In [1]: import numpy as np

In [2]: import numpy.linalg as la

In [3]: np.set_printoptions(precision=4, suppress=True, linewidth=100, floatmode="fixed")

In [4]: K = np.loadtxt("sample0.csv", delimiter=",")

In [5]: K
Out[5]: 
array([[ 0.0000,  0.0000, -1.0000, -8.0000],
       [ 0.0000,  0.0000, -8.0000,  6.0000],
       [ 1.0000,  8.0000,  0.0000, -5.0000],
       [ 8.0000, -6.0000,  5.0000,  0.0000]])

In [6]: # skew, so no eigenvalue has a real part

In [7]: u = np.array([-3, -7, -6, -9])

In [8]: B = K + np.outer(u, np.eye(4)[1])

In [9]: print(la.matrix_rank(B - K))
1

In [10]: print(la.matrix_rank(la.inv(B) - la.inv(K), tol=1e-8))
1

In [11]: A = np.array([[2.94, 1.03, -2.19, -1.7],
    ...:     [-0.43, -0.85, 0.62, -0.01],
    ...:     [-0.73, 1.83, -0.68, 1.13],
    ...:     [-2.17, -1.12, 0.67, 0.91],
    ...:     [-0.94, 1.79, -0.35, 1.3]])

In [12]: U, s, VT = la.svd(A)

In [13]: s.round(4) + 0
Out[13]: array([5.0086, 3.4281, 0.7788, 0.0000])

In [14]: B = U[:, :3] @ np.diag(s[:3]) @ VT[:3]

In [15]: round(np.abs(A - B).max(), 4)
Out[15]: np.float64(0.0)

In [16]: np.round(la.norm(A, 2) / la.norm(A), 4)
Out[16]: np.float64(0.8185)

In [17]: np.argsort(-la.norm(A, axis=0).round(6), kind="stable")[:3]
Out[17]: array([0, 1, 3])

In [18]: la.cond(A) > 100
Out[18]: np.True_

In [19]: print([round(float(x), 4) for x in la.svd(A, compute_uv=False)[:3]])
[5.0086, 3.4281, 0.7788]
